>>> import numpy as np
>>> import numpy.linalg as la
>>> np.set_printoptions(suppress=True, linewidth=100)
>>> def rd(a):
...     return np.round(a, 2) + 0
... 
>>> mat = np.load("a.npy")
>>> print(rd(mat))
[[-0.25 -0.55 -0.22  2.36  0.96  1.16 -2.35  1.24  0.82]
 [-1.73 -0.74  0.8   0.47  0.95  0.76  2.39  0.27  2.09]
 [-0.74  1.   -2.08 -0.4   0.45 -2.09 -0.76 -0.55  2.12]
 [ 1.48 -0.59  2.16 -0.71  2.3  -1.19 -0.73 -0.75  0.67]
 [-1.11 -0.92  1.84 -0.45 -2.57 -0.57 -1.39 -0.32  1.16]
 [-0.37 -0.67  0.08 -1.01  0.22 -1.51  0.15  3.43 -0.52]
 [-1.23 -2.75 -0.86  0.76  0.51 -1.26  0.03 -1.24 -1.49]
 [-1.11  2.04  1.43  2.09  0.09 -1.68  0.39 -0.06 -1.09]
 [ 2.47 -0.88 -0.33  1.84 -1.31 -1.14  1.24  0.33  0.99]]
>>> rng = np.random.default_rng(67839)
>>> idx = rng.permutation(9)
>>> print(idx)
[0 3 2 8 7 5 1 6 4]
>>> M2 = mat[idx][:, idx]
>>> print(rd(np.diag(M2)))
[-0.25 -0.71 -2.08  0.99 -0.06 -1.51 -0.74  0.03 -2.57]
>>> print(rd(la.det(M2)), rd(la.det(mat[idx])))
262144.0 -262144.0
>>> print(np.allclose(M2, mat))
False
>>> print(rd(M2))
[[-0.25  2.36 -0.22  0.82  1.24  1.16 -0.55 -2.35  0.96]
 [ 1.48 -0.71  2.16  0.67 -0.75 -1.19 -0.59 -0.73  2.3 ]
 [-0.74 -0.4  -2.08  2.12 -0.55 -2.09  1.   -0.76  0.45]
 [ 2.47  1.84 -0.33  0.99  0.33 -1.14 -0.88  1.24 -1.31]
 [-1.11  2.09  1.43 -1.09 -0.06 -1.68  2.04  0.39  0.09]
 [-0.37 -1.01  0.08 -0.52  3.43 -1.51 -0.67  0.15  0.22]
 [-1.73  0.47  0.8   2.09  0.27  0.76 -0.74  2.39  0.95]
 [-1.23  0.76 -0.86 -1.49 -1.24 -1.26 -2.75  0.03  0.51]
 [-1.11 -0.45  1.84  1.16 -0.32 -0.57 -0.92 -1.39 -2.57]]
